$ python -q
>>> import numpy as np
>>> np.set_printoptions(precision=1, suppress=True, linewidth=100, legacy="1.25")
>>> E = np.array([[-3, -3, -3, -3, -3, -3, -3],
...     [-3, -6, -6, -6, -6, -6, -6],
...     [-3, -6, -9, -9, -9, -9, -9],
...     [-3, -6, -9, -12, -12, -12, -12],
...     [-3, -6, -9, -12, -15, -15, -15],
...     [-3, -6, -9, -12, -15, -18, -18],
...     [-3, -6, -9, -12, -15, -18, -21]])
>>> print(round(float(np.linalg.det(E)), 1))
-2187.0
>>> print(np.allclose(E, E.T))
True
>>> print(np.linalg.matrix_power(E, 2))
[[  63  117  162  198  225  243  252]
 [ 117  225  315  387  441  477  495]
 [ 162  315  450  558  639  693  720]
 [ 198  387  558  702  810  882  918]
 [ 225  441  639  810  945 1035 1080]
 [ 243  477  693  882 1035 1143 1197]
 [ 252  495  720  918 1080 1197 1260]]
>>> print(np.sort(np.abs(np.linalg.eigvals(E))))
[ 0.8  0.9  1.1  1.7  3.   7.9 68.6]
>>> print(E @ E)
[[  63  117  162  198  225  243  252]
 [ 117  225  315  387  441  477  495]
 [ 162  315  450  558  639  693  720]
 [ 198  387  558  702  810  882  918]
 [ 225  441  639  810  945 1035 1080]
 [ 243  477  693  882 1035 1143 1197]
 [ 252  495  720  918 1080 1197 1260]]
>>> out = np.array([[1, 0, 0, 0, 0, 2],
...     [2, 0, 1, 1, 2, 3],
...     [1, 1, 3, 1, 0, 3],
...     [0, 0, 3, 2, 1, 3],
...     [1, 1, 1, 2, 2, 0],
...     [1, 3, 0, 2, 0, 3]])
>>> m1 = np.triu(out)
>>> print(m1)
[[1 0 0 0 0 2]
 [0 0 1 1 2 3]
 [0 0 3 1 0 3]
 [0 0 0 2 1 3]
 [0 0 0 0 2 0]
 [0 0 0 0 0 3]]
>>> print(np.unique(m1.round(6), axis=0).shape)
(6, 6)
>>> print(round(float(np.trace(np.linalg.pinv(m1) @ m1)), 1))
5.0
>>> rng = np.random.default_rng(967119)
>>> z = rng.permutation(6)
>>> print(z)
[2 1 0 4 5 3]
>>> out = m1[z][:, z]
>>> print(np.allclose(out, m1))
False
>>> print(round(np.linalg.det(out), 1), round(np.linalg.det(m1[z]), 1))
0.0 0.0
>>> r = np.linalg.matrix_rank(m1)
>>> print(r)
5
>>> N = np.linalg.svd(m1)[2][r:].T
>>> print(N[:, 0] / N[np.abs(N[:, 0]).round(6).argmax(), 0])
[-0.  1. -0. -0. -0. -0.]
>>> print([int(np.linalg.matrix_rank(m1[:, :j + 1])) for j in range(6)])
[1, 1, 2, 3, 4, 5]
>>> print(np.linalg.matrix_rank(m1.T @ m1), np.linalg.matrix_rank(m1 @ m1.T))
5 5
>>> print([int(np.linalg.matrix_rank(np.delete(m1, i, axis=0))) for i in range(6)])
[4, 5, 5, 5, 5, 5]
>>> print(m1 @ N)
[[0.]
 [0.]
 [0.]
 [0.]
 [0.]
 [0.]]
>>> U, s, Vt = np.linalg.svd(m1, full_matrices=False)
>>> print(np.allclose(U * s @ Vt, m1))
True
>>> print(s / s[0])
[1.  0.4 0.3 0.2 0.1 0. ]
>>> print(U.shape, s.shape, Vt.shape)
(6, 6) (6,) (6, 6)
>>> print(np.round(np.sqrt((s ** 2).sum()), 1), np.round(np.linalg.norm(m1), 1))
8.1 8.1
>>> K = np.array([[0, 2, 2, -2, -2],
...     [0, 0, -1, -2, 0],
...     [0, 0, 0, -2, -1],
...     [0, 0, 0, 0, -1],
...     [0, 0, 0, 0, 0]])
>>> out = np.array([[0, 2], [2, 2], [1, 3], [3, 0], [0, 3]])
>>> print(out.T @ K.T)
[[ 0 -7 -6  0  0]
 [ 4 -3 -3 -3  0]]
>>> print(np.einsum("ij,ij->i", K, K))
[16  5  5  1  0]
>>> print(np.einsum("ij->j", K))
[ 0  2  1 -6 -4]
>>> print(np.einsum("ik,kj->ji", K, out))
[[ 0 -7 -6  0  0]
 [ 4 -3 -3 -3  0]]
>>> print(np.vstack([K, out.T]).shape)
(7, 5)
>>> print(np.linalg.matrix_rank(K @ out))
2
>>> U, s, Vt = np.linalg.svd(K)
>>> print(np.argmax(s[:-1] / (s[1:] + 1e-6)) + 1)
4
>>> print(s)
[4.4 2.5 1.  0.4 0. ]
>>> out = U[:, :4] @ np.diag(s[:4]) @ Vt[:4]
>>> print(np.linalg.matrix_rank(K, rtol=0.05))
4
>>> print(np.round(np.linalg.norm(K - out) / np.linalg.norm(K), 1))
0.0
>>> print(np.sort(np.abs(np.linalg.eigvals(K))))
[0. 0. 0. 0. 0.]
>>> print(round(np.linalg.det(K), 1))
0.0
>>> print(np.round(np.abs(np.linalg.eigvals(K)).max(), 1))
0.0
>>> print(np.allclose(K, K.T))
False
>>> out = np.array([[0, 5, 1], [5, 2, 4]])
>>> cent = np.kron(out, K)
>>> print(round(np.linalg.norm(cent, 2), 1), round(np.linalg.norm(out, 2) * np.linalg.norm(K, 2), 1))
32.2 32.2
>>> print(cent.shape)
(10, 15)
>>> print(np.linalg.matrix_rank(cent))
8
>>> x = np.array([3, 6, 0, 0, 1, -6])
>>> print(np.linalg.norm(m1 @ x) <= np.linalg.norm(m1, 2) * np.linalg.norm(x) + 1e-9)
True
>>> print(m1 @ (2 * x))
[-18 -32 -36 -34   4 -36]
>>> print(np.sign((m1 @ x).round(6)))
[-1 -1 -1 -1  1 -1]
>>> print(m1 * x)
[[  3   0   0   0   0 -12]
 [  0   0   0   0   2 -18]
 [  0   0   0   0   0 -18]
 [  0   0   0   0   1 -18]
 [  0   0   0   0   2   0]
 [  0   0   0   0   0 -18]]
>>> print(m1 @ np.ones(6))
[3. 7. 7. 6. 2. 3.]
